$ ipython --no-banner

In [1]: import numpy as np

In [2]: np.set_printoptions(precision=3, suppress=True, linewidth=160, sign=" ")

In [3]: arr = np.load("w.npy")

In [4]: arr
Out[4]: 
array([[182,  -4,  26,  73,   0,  28,  -7,  35,  28,  56, -73],
       [ -4, 186,  23, -20, -46, -95,  16,  66, -61, -20,   8],
       [ 26,  23, 118,  31,  17, -11,   1,   3,  22,   5, -16],
       [ 73, -20,  31, 150,  -7,  19, -34, -13,  83,  -4, -38],
       [  0, -46,  17,  -7, 115, -25, -21, -25,  87,  69, -11],
       [ 28, -95, -11,  19, -25, 156,  30, -62, -12,  18,  43],
       [ -7,  16,   1, -34, -21,  30, 102, -12, -59, -33,  47],
       [ 35,  66,   3, -13, -25, -62, -12, 153,   4,  47, -75],
       [ 28, -61,  22,  83,  87, -12, -59,   4, 220,  57,   8],
       [ 56, -20,   5,  -4,  69,  18, -33,  47,  57, 168, -53],
       [-73,   8, -16, -38, -11,  43,  47, -75,   8, -53, 140]])

In [5]: B = np.linalg.invert(arr)
Traceback (most recent call last):
  Cell In[5], line 1
    B = np.linalg.invert(arr)
AttributeError: module 'numpy.linalg' has no attribute 'invert'


In [6]: B = np.linalg.inv(arr)

In [7]: print(np.allclose(B, arr.T))
False

In [8]: np.round(arr @ B, 3) + 0
Out[8]: 
array([[ 1.,  0.,  0.,  0.,  0.,  0.,  0.,  0.,  0.,  0.,  0.],
       [ 0.,  1.,  0.,  0.,  0.,  0.,  0.,  0.,  0.,  0.,  0.],
       [ 0.,  0.,  1.,  0.,  0.,  0.,  0.,  0.,  0.,  0.,  0.],
       [ 0.,  0.,  0.,  1.,  0.,  0.,  0.,  0.,  0.,  0.,  0.],
       [ 0.,  0.,  0.,  0.,  1.,  0.,  0.,  0.,  0.,  0.,  0.],
       [ 0.,  0.,  0.,  0.,  0.,  1.,  0.,  0.,  0.,  0.,  0.],
       [ 0.,  0.,  0.,  0.,  0.,  0.,  1.,  0.,  0.,  0.,  0.],
       [ 0.,  0.,  0.,  0.,  0.,  0.,  0.,  1.,  0.,  0.,  0.],
       [ 0.,  0.,  0.,  0.,  0.,  0.,  0.,  0.,  1.,  0.,  0.],
       [ 0.,  0.,  0.,  0.,  0.,  0.,  0.,  0.,  0.,  1.,  0.],
       [ 0.,  0.,  0.,  0.,  0.,  0.,  0.,  0.,  0.,  0.,  1.]])

In [9]: round(float(np.linalg.slogdet(arr)[0]), 3)
Out[9]: 1.0

In [10]: x = np.array([-1, -2, 1, -2, -2, -3, 2, -3, 3, 0, 2])

In [11]: a = np.maximum(arr @ x, 0)

In [12]: np.tanh(arr @ x)
Out[12]: array([-1., -1.,  1., -1.,  1., -1.,  1., -1.,  1., -1.,  1.])

In [13]: print(arr * (a > 1e-9)[:, None])
[[  0   0   0   0   0   0   0   0   0   0   0]
 [  0   0   0   0   0   0   0   0   0   0   0]
 [ 26  23 118  31  17 -11   1   3  22   5 -16]
 [  0   0   0   0   0   0   0   0   0   0   0]
 [  0 -46  17  -7 115 -25 -21 -25  87  69 -11]
 [  0   0   0   0   0   0   0   0   0   0   0]
 [ -7  16   1 -34 -21  30 102 -12 -59 -33  47]
 [  0   0   0   0   0   0   0   0   0   0   0]
 [ 28 -61  22  83  87 -12 -59   4 220  57   8]
 [  0   0   0   0   0   0   0   0   0   0   0]
 [-73   8 -16 -38 -11  43  47 -75   8 -53 140]]

In [14]: np.maximum(arr @ (3 * x), 0)
Out[14]: array([    0,     0,    30,     0,   720,     0,   459,     0,  1074,     0,  1899])

In [15]: arr.T @ a
Out[15]: array([-36996, -25136,   3161,   -912,  48740,  21403,  19205, -53849,  95897,  -1582,  95875])

In [16]: np.flatnonzero(a > 1e-9)
Out[16]: array([  2,   4,   6,   8,  10])
